>>> import numpy as np
>>> from numpy import linalg as LA
>>> np.set_printoptions(precision=3, suppress=True, linewidth=200, legacy="1.25")
>>> m1 = np.array([[3.0, -3.0, 0.0, 0.0],
...     [3.0, 5.0, 0.0, 0.0],
...     [0.0, 0.0, -3.0, -2.0],
...     [0.0, 0.0, 5.0, -8.0]])
>>> # splits into 2 blocks
>>> C2 = m1.T @ m1
>>> (m1 @ m1.T).shape
(4, 4)
>>> LA.svd(m1, compute_uv=False) ** 2
array([89.013, 36.   , 16.   , 12.987])
>>> np.allclose(C2, C2.T)
True
>>> print(C2)
[[ 18.   6.   0.   0.]
 [  6.  34.   0.   0.]
 [  0.   0.  34. -34.]
 [  0.   0. -34.  68.]]
>>> LA.eigvalsh(C2)[::-1]
array([89.013, 36.   , 16.   , 12.987])
>>> print(np.trace(C2), (m1 ** 2).sum())
154.0 154.0
>>> Q, R = LA.qr(m1)
>>> Q @ R
array([[ 3., -3.,  0.,  0.],
       [ 3.,  5.,  0.,  0.],
       [ 0.,  0., -3., -2.],
       [ 0.,  0.,  5., -8.]])
>>> np.trace(Q @ Q.T)
4.0
>>> round(float(abs(R[0, 0])), 3), round(float(LA.norm(m1[:, 0])), 3)
(4.243, 4.243)
>>> np.round(Q.T @ Q, 3) + 0
array([[1., 0., 0., 0.],
       [0., 1., 0., 0.],
       [0., 0., 1., 0.],
       [0., 0., 0., 1.]])
>>> np.abs(np.diag(R))
array([4.243, 5.657, 5.831, 5.831])
>>> print(Q.shape, R.shape)
(4, 4) (4, 4)
>>> np.allclose(R.T @ R, m1.T @ m1)
True
>>> R
array([[-4.243, -1.414,  0.   ,  0.   ],
       [ 0.   ,  5.657,  0.   ,  0.   ],
       [ 0.   ,  0.   ,  5.831, -5.831],
       [ 0.   ,  0.   ,  0.   , -5.831]])
>>> rng = np.random.default_rng(634663)
>>> labels = rng.permutation(4)
>>> print(labels)
[1 0 3 2]
>>> M2 = R[labels][:, labels]
>>> np.diag(M2)
array([ 5.657, -4.243, -5.831,  5.831])
>>> F = np.load("mat.npy")
>>> print(F)
[[ 4.101  3.721  1.686]
 [ 0.136 -0.799 -0.638]
 [ 1.514  2.419  0.606]
 [ 1.087  2.816  1.381]
 [ 0.99   0.462 -1.065]
 [ 2.186  1.192  0.699]
 [ 3.339  1.294  2.995]
 [ 3.306  3.243  3.92 ]
 [ 0.658  1.13   1.983]
 [ 0.112  1.484  2.695]
 [ 2.532  1.292  0.696]
 [ 0.863  1.003  0.905]
 [ 0.868  1.746  0.371]
 [ 1.856  0.635  3.643]
 [ 0.325  0.133  0.523]
 [-0.006  0.398 -1.34 ]
 [ 3.443  1.411  2.849]]
>>> Xc = F - F.mean(axis=0)
>>> Uu, sig, Vt = LA.svd(Xc, full_matrices=False)
>>> print(np.abs(Vt[0]).argmax())
2
>>> np.abs(Uu[:, 0]).argmax()
7
>>> np.searchsorted(np.cumsum(sig ** 2) / (sig ** 2).sum(), 0.9) + 1
3
>>> Vt[0] * np.sign(Vt[0, np.abs(Vt[0]).argmax()])
array([0.566, 0.428, 0.704])
>>> np.abs(Vt[-1])
array([0.674, 0.732, 0.097])
>>> np.round((sig ** 2).sum() ** 2 / (sig ** 4).sum(), 3)
1.837
>>> sig
array([7.902, 4.094, 3.056])
>>> (np.sign(Uu[:, 0]) == np.sign(Uu[0, 0])).astype(int)
array([1, 0, 0, 1, 0, 0, 1, 1, 0, 1, 1, 0, 0, 1, 0, 0, 1])
>>> sig ** 2 / (sig ** 2).sum()
array([0.705, 0.189, 0.105])
>>> print(np.round(Xc.mean(axis=0), 3) + 0)
[0. 0. 0.]
>>> LA.matrix_rank(Xc)
3
>>> Q, vecs = LA.qr(F[:, :1])[0], LA.qr(F[:, 1:])[0]
>>> sig = LA.svd(Q.T @ vecs, compute_uv=False)
>>> print(np.degrees(np.arccos(sig.clip(0, 1))))
[28.677]
>>> print((sig > 0.9).sum())
0
>>> round(LA.norm(Q @ Q.T - vecs @ vecs.T, 2), 3)
1.0
>>> print(sig)
[0.877]
>>> X = np.load("data.npy")
>>> X
array([[0, 1, 1],
       [1, 0, 1],
       [1, 1, 0]])
>>> # equal to its transpose
>>> C2 = X.T @ X
>>> C2
array([[2, 1, 1],
       [1, 2, 1],
       [1, 1, 2]])
>>> LA.matrix_rank(C2)
3
>>> labels = rng.permutation(3)
>>> labels
array([0, 2, 1])
>>> M2 = X[labels][:, labels]
>>> np.diag(M2)
array([0, 0, 0])
>>> W0 = np.load("layer0.npy")
>>> print(W0)
[[ 1 -1  1]
 [-1  1 -1]
 [ 1 -1  1]]
>>> # columns 0 and 2 are equal
>>> u = np.array([-2, -1, 1])
>>> np.array([np.convolve(row, u, "same") for row in W0])
array([[ 1,  0, -2],
       [-1,  0,  2],
       [ 1,  0, -2]])
>>> np.cross(W0[2, :3], W0[0, :3])
array([0, 0, 0])
>>> np.convolve(W0[2], u)
array([-2,  1,  0, -2,  1])
>>> Uu, sig, Vt = LA.svd(W0)
>>> vecs = Vt[:(sig > 1e-8).sum()]
>>> x = W0[1] + -1 * W0[0] + rng.integers(2) * np.eye(3)[2]
>>> x
array([-2.,  2., -2.])
>>> LA.matrix_rank(np.vstack([W0, x]))
1
>>> print(np.allclose(vecs.T @ vecs @ x, x))
True
>>> np.diag(vecs.T @ vecs)
array([0.333, 0.333, 0.333])
>>> round(LA.norm(x - vecs.T @ vecs @ x), 3)
0.0
>>> A = np.load("sample4.npy")
>>> A
array([[ 0.63, -0.63,  0.24],
       [-1.89,  1.89, -0.72],
       [ 0.42, -0.42,  0.16],
       [ 2.73, -2.73,  1.04]])
>>> # rows and columns are dependent
>>> np.count_nonzero(A)
12
>>> print(A.shape)
(4, 3)
>>> print(np.unravel_index(np.abs(A).argmax(), A.shape))
(3, 0)
>>> np.round(LA.svd(A, compute_uv=False), 3) + 0
array([4.988, 0.   , 0.   ])
>>> np.diff(A, axis=0)
array([[-2.52,  2.52, -0.96],
       [ 2.31, -2.31,  0.88],
       [ 2.31, -2.31,  0.88]])
>>> A - A[0]
array([[ 0.  ,  0.  ,  0.  ],
       [-2.52,  2.52, -0.96],
       [-0.21,  0.21, -0.08],
       [ 2.1 , -2.1 ,  0.8 ]])
>>> A.sum(axis=0)
array([ 1.89, -1.89,  0.72])
>>> J = np.loadtxt("w.csv", delimiter=",")
>>> print(J)
[[-4.844  1.218  0.232]
 [-3.631  3.377  0.643]
 [ 0.254  4.905  0.934]
 [ 3.809 -3.181 -0.606]
 [-1.615 -4.648 -0.885]
 [ 3.15  -3.814 -0.727]
 [ 4.744  1.551  0.295]
 [ 4.746  1.544  0.294]
 [ 4.511 -2.119 -0.404]
 [-4.578 -1.976 -0.376]
 [-4.415 -2.305 -0.439]
 [ 5.     0.021  0.004]
 [ 4.707 -1.656 -0.315]
 [-2.626 -4.18  -0.796]
 [ 4.424 -2.289 -0.436]
 [-4.768 -1.478 -0.282]
 [ 1.813  4.577  0.872]
 [ 3.149  3.815  0.727]
 [-4.149  2.742  0.522]]
>>> # rows and columns are dependent
>>> labels = J[:, 1] > np.median(J[:, 1])
>>> u = J[labels].mean(axis=0) - J[~labels].mean(axis=0)
>>> u
array([0.527, 5.404, 1.029])
>>> np.argsort(-np.abs(u).round(6), kind="stable")
array([1, 2, 0])
>>> labels.astype(int)
array([1, 1, 1, 0, 0, 0, 1, 1, 0, 0, 0, 1, 0, 0, 0, 0, 1, 1, 1])
